>>> import numpy as np
>>> np.set_printoptions(precision=3, suppress=True, linewidth=140)
>>> def rnd(a):
...     return np.round(a, 3) + 0
... 
>>> F = np.loadtxt("data.csv", delimiter=",")
>>> F
array([[-2.123, -4.797,  3.343],
       [-0.088,  0.688,  1.834],
       [ 5.367, -0.272, -1.864],
       [-0.458, -6.932,  3.65 ],
       [ 0.802, -3.026,  9.649],
       [ 4.75 , -0.068,  2.895],
       [ 2.832,  7.998,  0.497],
       [-4.064,  6.809, -6.616],
       [ 2.457, -2.425,  3.266],
       [-0.358, -3.285, -2.854],
       [ 0.731, -5.848,  0.94 ],
       [ 4.925, -2.658, -0.684],
       [ 1.706, -5.726, -1.917]])
>>> O, R = np.linalg.qr(F)
>>> rnd(np.trace(O @ O.T))
np.float64(3.0)
>>> O.shape, R.shape
((13, 3), (3, 3))
>>> lab = F[:, 1] > np.median(F[:, 1])
>>> r0 = F[lab].mean(axis=0) - F[~lab].mean(axis=0)
>>> rnd((((F - F.mean(axis=0)) @ r0 > 0) == lab).mean())
np.float64(0.923)
>>> ((F - F.mean(axis=0)) @ r0 > 0).astype(int)
array([0, 1, 1, 0, 0, 1, 1, 1, 0, 0, 0, 0, 0])
>>> rnd(r0)
array([ 1.129,  6.732, -1.73 ])
>>> Xc = F - F.mean(axis=0)
>>> V = np.linalg.svd(Xc)[2][:1]
>>> out = Xc - Xc @ V.T @ V
>>> rnd(np.cov(Xc @ V.T, rowvar=False))
np.float64(25.877)
>>> Xc = (F - F.mean(axis=0)) / F.std(axis=0)
>>> rnd(Xc.std(axis=0))
array([1., 1., 1.])
>>> beta = np.linalg.lstsq(np.delete(Xc, 0, axis=1), Xc[:, 0])[0]
>>> rnd(beta)
array([0.038, 0.153])
>>> np.abs(beta).argmax()
np.int64(1)
>>> dist = np.linalg.norm(F[:, None] - F[None], axis=-1)
>>> dist.shape
(13, 13)
>>> np.flatnonzero(dist[5] < dist.mean() / 2)
array([5, 8])
>>> np.unravel_index(dist.round(6).argmax(), dist.shape)
(np.int64(4), np.int64(7))
>>> m1 = np.loadtxt("case1.csv", delimiter=",")
>>> rnd(m1)
array([[-1.736, -0.519,  0.846],
       [ 0.992, -0.907,  1.481],
       [ 0.   ,  1.705,  1.045]])
>>> rnd(np.linalg.svd(m1, compute_uv=False))
array([2., 2., 2.])
>>> rnd(m1 @ m1.T)
array([[4., 0., 0.],
       [0., 4., 0.],
       [0., 0., 4.]])
>>> W1 = np.array([[-7, -2, -9, 3, -4], [3, -5, 2, 9, 6], [-4, 5, -8, 2, 1]])
>>> beta = np.array([0, 0, -1, 0, 0])
>>> hid = np.maximum(m1 @ W1 + beta, 0)
>>> rnd((hid > 0).mean(axis=0))
array([0.667, 0.667, 0.333, 0.333, 0.667])
>>> np.linalg.matrix_rank(hid)
np.int64(3)
>>> W2 = np.array([[2, 1], [2, 1], [1, 2], [2, 0], [2, 2]])
>>> (hid @ W2).round(6).argmax(axis=1)
array([0, 0, 0])
>>> O, R = np.linalg.qr(m1)
>>> O.shape, R.shape
((3, 3), (3, 3))
>>> np.trace(O @ O.T)
np.float64(3.0)
>>> rnd((m1 - m1.T) / 2)
array([[ 0.   , -0.755,  0.423],
       [ 0.755,  0.   , -0.112],
       [-0.423,  0.112,  0.   ]])
>>> rnd(m1 @ m1)
array([[ 2.501,  2.814, -1.353],
       [-2.623,  2.834,  1.043],
       [ 1.692,  0.235,  3.617]])
>>> np.allclose(m1, m1.T)
False
>>> rnd(np.linalg.det(m1))
np.float64(8.0)
>>> rnd((m1 + m1.T) / 2)
array([[-1.736,  0.237,  0.423],
       [ 0.237, -0.907,  1.593],
       [ 0.423,  1.593,  1.045]])
>>> M = np.load("m.npy")
>>> M
array([[ 0, -1,  0,  0, -3,  2,  0],
       [ 0,  1,  3,  0,  0, -1, -2],
       [ 0,  0,  3,  2,  2, -2, -2],
       [ 0,  0,  0,  0, -1,  2, -1],
       [ 0,  0,  0,  0,  2, -2,  2],
       [ 0,  0,  0,  0,  0,  1, -3],
       [ 0,  0,  0,  0,  0,  0,  1]])
>>> # rows and columns are dependent
>>> np.allclose(M[:-1].T @ np.linalg.lstsq(M[:-1].T, M[-1])[0], M[-1])
True
>>> np.linalg.lstsq(M[:-1].T, M[-1])[2]
np.int32(6)
>>> [int(np.linalg.matrix_rank(np.linalg.matrix_power(M, p))) for p in range(1, 8)]
[6, 5, 5, 5, 5, 5, 5]
>>> rnd(np.sort(np.linalg.eigvals(M)))
array([0., 0., 1., 1., 1., 2., 3.])
>>> M @ M
array([[  0,  -1,  -3,   0,  -6,   9, -10],
       [  0,   1,  12,   6,   6,  -8,  -7],
       [  0,   0,   9,   6,   8,  -8,   0],
       [  0,   0,   0,   0,  -2,   4,  -9],
       [  0,   0,   0,   0,   4,  -6,  12],
       [  0,   0,   0,   0,   0,   1,  -6],
       [  0,   0,   0,   0,   0,   0,   1]])
>>> rank = np.linalg.matrix_rank(M)
>>> rank
np.int64(6)
>>> ns = np.linalg.svd(M)[2][rank:].T
>>> [int(np.linalg.matrix_rank(M[:i])) for i in range(1, len(M) + 1)]
[1, 2, 3, 4, 5, 6, 6]
>>> [int(np.linalg.matrix_rank(np.delete(M, i, axis=0))) for i in range(7)]
[5, 5, 5, 6, 6, 6, 6]
>>> [int(np.linalg.matrix_rank(M[:, :j + 1])) for j in range(7)]
[0, 1, 2, 3, 4, 5, 6]
>>> ns.shape
(7, 1)
>>> rnd(np.linalg.det(M))
np.float64(0.0)
>>> (M + M.T) / 2
array([[ 0. , -0.5,  0. ,  0. , -1.5,  1. ,  0. ],
       [-0.5,  1. ,  1.5,  0. ,  0. , -0.5, -1. ],
       [ 0. ,  1.5,  3. ,  1. ,  1. , -1. , -1. ],
       [ 0. ,  0. ,  1. ,  0. , -0.5,  1. , -0.5],
       [-1.5,  0. ,  1. , -0.5,  2. , -1. ,  1. ],
       [ 1. , -0.5, -1. ,  1. , -1. ,  1. , -1.5],
       [ 0. , -1. , -1. , -0.5,  1. , -1.5,  1. ]])
>>> np.allclose(M @ M.T, M.T @ M)
False
>>> np.allclose(M, M.T)
False
>>> (M - M.T) / 2
array([[ 0. , -0.5,  0. ,  0. , -1.5,  1. ,  0. ],
       [ 0.5,  0. ,  1.5,  0. ,  0. , -0.5, -1. ],
       [ 0. , -1.5,  0. ,  1. ,  1. , -1. , -1. ],
       [ 0. ,  0. , -1. ,  0. , -0.5,  1. , -0.5],
       [ 1.5,  0. , -1. ,  0.5,  0. , -1. ,  1. ],
       [-1. ,  0.5,  1. , -1. ,  1. ,  0. , -1.5],
       [ 0. ,  1. ,  1. ,  0.5, -1. ,  1.5,  0. ]])
>>> np.trace(M)
np.int64(8)
>>> X = np.load("out15.npy")
>>> rnd(X)
array([[ 0.409, -0.136,  0.136, -0.136, -0.136, -0.409],
       [-0.136,  0.045, -0.045,  0.045,  0.045,  0.136],
       [ 0.136, -0.045,  0.045, -0.045, -0.045, -0.136],
       [-0.136,  0.045, -0.045,  0.045,  0.045,  0.136],
       [-0.136,  0.045, -0.045,  0.045,  0.045,  0.136],
       [-0.409,  0.136, -0.136,  0.136,  0.136,  0.409]])
>>> # null space of dimension 5
>>> w, V = np.linalg.eigh(X)
>>> x = np.array([-9, 5, -6, -2, -2, -6])
>>> rnd(np.abs(X).sum(axis=1).max()), rnd(np.abs(w).max())
(np.float64(1.364), np.float64(1.0))
>>> r0, v = X[5], X[1]
>>> rnd(r0 @ r0)
np.float64(0.409)
>>> rnd(r0 @ v)
np.float64(0.136)
>>> p = (r0 @ v) / (r0 @ r0) * r0
>>> rnd(np.outer(r0, v))
array([[ 0.056, -0.019,  0.019, -0.019, -0.019, -0.056],
       [-0.019,  0.006, -0.006,  0.006,  0.006,  0.019],
       [ 0.019, -0.006,  0.006, -0.006, -0.006, -0.019],
       [-0.019,  0.006, -0.006,  0.006,  0.006,  0.019],
       [-0.019,  0.006, -0.006,  0.006,  0.006,  0.019],
       [-0.056,  0.019, -0.019,  0.019,  0.019,  0.056]])
>>> rnd((v - p) @ r0)
np.float64(0.0)
>>> np.linalg.matrix_rank(np.outer(r0, v))
np.int64(1)
>>> rnd(p)
array([-0.136,  0.045, -0.045,  0.045,  0.045,  0.136])
>>> E = np.loadtxt("test15.csv", delimiter=",")
>>> E
array([[-3.439,  0.   , -1.7  , -1.8  ],
       [ 2.14 ,  0.7  ,  1.1  , -0.3  ],
       [-0.199, -1.   , -0.1  , -1.5  ],
       [-0.581,  1.8  , -0.3  , -0.9  ],
       [-0.11 , -0.3  , -0.1  , -0.3  ],
       [ 1.169,  0.1  ,  0.6  ,  0.2  ],
       [-1.017,  1.8  , -0.5  ,  0.   ],
       [ 0.589,  1.8  ,  0.3  , -1.1  ],
       [-1.92 ,  0.6  , -1.   , -0.4  ],
       [-2.132,  0.5  , -1.1  , -0.6  ],
       [ 0.997,  1.4  ,  0.5  , -0.2  ],
       [-0.173,  0.7  , -0.1  ,  1.7  ],
       [ 0.135, -0.1  ,  0.1  ,  0.3  ],
       [-0.029,  0.6  ,  0.   ,  0.3  ],
       [ 1.072,  1.3  ,  0.5  ,  0.1  ],
       [-0.971, -1.6  , -0.5  , -0.5  ],
       [-0.241, -1.2  , -0.1  , -0.5  ],
       [ 3.245,  2.1  ,  1.6  ,  0.8  ],
       [ 4.359,  2.3  ,  2.2  ,  2.1  ]])
>>> C2 = np.cov(E, rowvar=False)
>>> rnd(np.polyfit(E[:, 3], E[:, 0], 1))
array([1.234, 0.321])
>>> np.argsort(-E.std(axis=0).round(6), kind="stable")
array([0, 1, 3, 2])
>>> rnd(E.std(axis=0))
array([1.778, 1.104, 0.894, 0.934])
>>> rnd(C2)
array([[3.337, 0.966, 1.678, 1.135],
       [0.966, 1.287, 0.482, 0.441],
       [1.678, 0.482, 0.844, 0.568],
       [1.135, 0.441, 0.568, 0.92 ]])
>>> C2.shape
(4, 4)
>>> x = np.array([0, -3, 0, 2])
>>> y = E @ x
>>> rnd(np.linalg.solve(E.T @ E, E.T @ y))
array([ 0., -3.,  0.,  2.])
>>> rnd(y)
array([-3.6, -2.7,  0. , -7.2,  0.3,  0.1, -5.4, -7.6, -2.6, -2.7, -4.6,  1.3,  0.9, -1.2, -3.7,  3.8,  2.6, -4.7, -2.7])
>>> rng = np.random.default_rng(23145)
>>> y = y + 0.3 * rng.normal(size=19)
>>> rnd(y)
array([-3.43 , -2.925,  0.151, -7.41 ,  0.316,  0.139, -5.558, -7.839, -2.758, -3.151, -4.727,  1.369,  0.797, -0.761, -3.581,  3.395,
        2.333, -4.396, -2.77 ])
>>> beta, *_ = np.linalg.lstsq(E, y)
>>> rnd(beta)
array([-0.143, -3.017,  0.309,  2.052])
>>> beta.round()
array([-0., -3.,  0.,  2.])
>>> Uu, sv, VT = np.linalg.svd(E)
>>> rnd(sv)
array([9.563, 4.699, 3.052, 0.089])
>>> out = Uu[:, :3] @ np.diag(sv[:3]) @ VT[:3]
>>> np.linalg.matrix_rank(E, rtol=0.05)
np.int64(3)
>>> rnd(np.linalg.norm(E - out) / np.linalg.norm(E))
np.float64(0.008)
>>> proj = E @ np.linalg.solve(E.T @ E, E.T)
>>> rnd(np.linalg.eigvalsh(proj))
array([0., 0., 0., 0., 0., 0., 0., 0., 0., 0., 0., 0., 0., 0., 0., 1., 1., 1., 1.])
>>> rnd(proj @ E[:, 0])
array([-3.439,  2.14 , -0.199, -0.581, -0.11 ,  1.169, -1.017,  0.589, -1.92 , -2.132,  0.997, -0.173,  0.135, -0.029,  1.072, -0.971,
       -0.241,  3.245,  4.359])
>>> K = np.load("a.npy")
>>> K
array([[ 0.,  0.,  4., -5.],
       [ 0.,  0.,  1.,  0.],
       [ 4.,  1.,  0.,  0.],
       [-5.,  0.,  0.,  0.]])
>>> # symmetric
>>> np.all(np.linalg.eigvalsh(K) > 0)
np.False_
>>> [round(float(np.linalg.det(K[:i, :i])), 2) + 0 for i in range(1, 5)]
[0.0, 0.0, 0.0, 25.0]
>>> w, V = np.linalg.eigh(K)
>>> rnd(np.abs(V[:, -1]))
array([0.704, 0.07 , 0.448, 0.547])
>>> rnd(V.T @ K @ V)
array([[-6.434,  0.   ,  0.   ,  0.   ],
       [ 0.   , -0.777,  0.   ,  0.   ],
       [ 0.   ,  0.   ,  0.777,  0.   ],
       [ 0.   ,  0.   ,  0.   ,  6.434]])
>>> np.unique(w.round(6) + 0, return_counts=True)[1]
array([1, 1, 1, 1])
>>> rnd(V @ np.diag(w) @ V.T)
array([[ 0.,  0.,  4., -5.],
       [ 0.,  0.,  1.,  0.],
       [ 4.,  1.,  0.,  0.],
       [-5.,  0.,  0.,  0.]])
>>> rnd(w.sum()), np.trace(K)
(np.float64(0.0), np.float64(0.0))
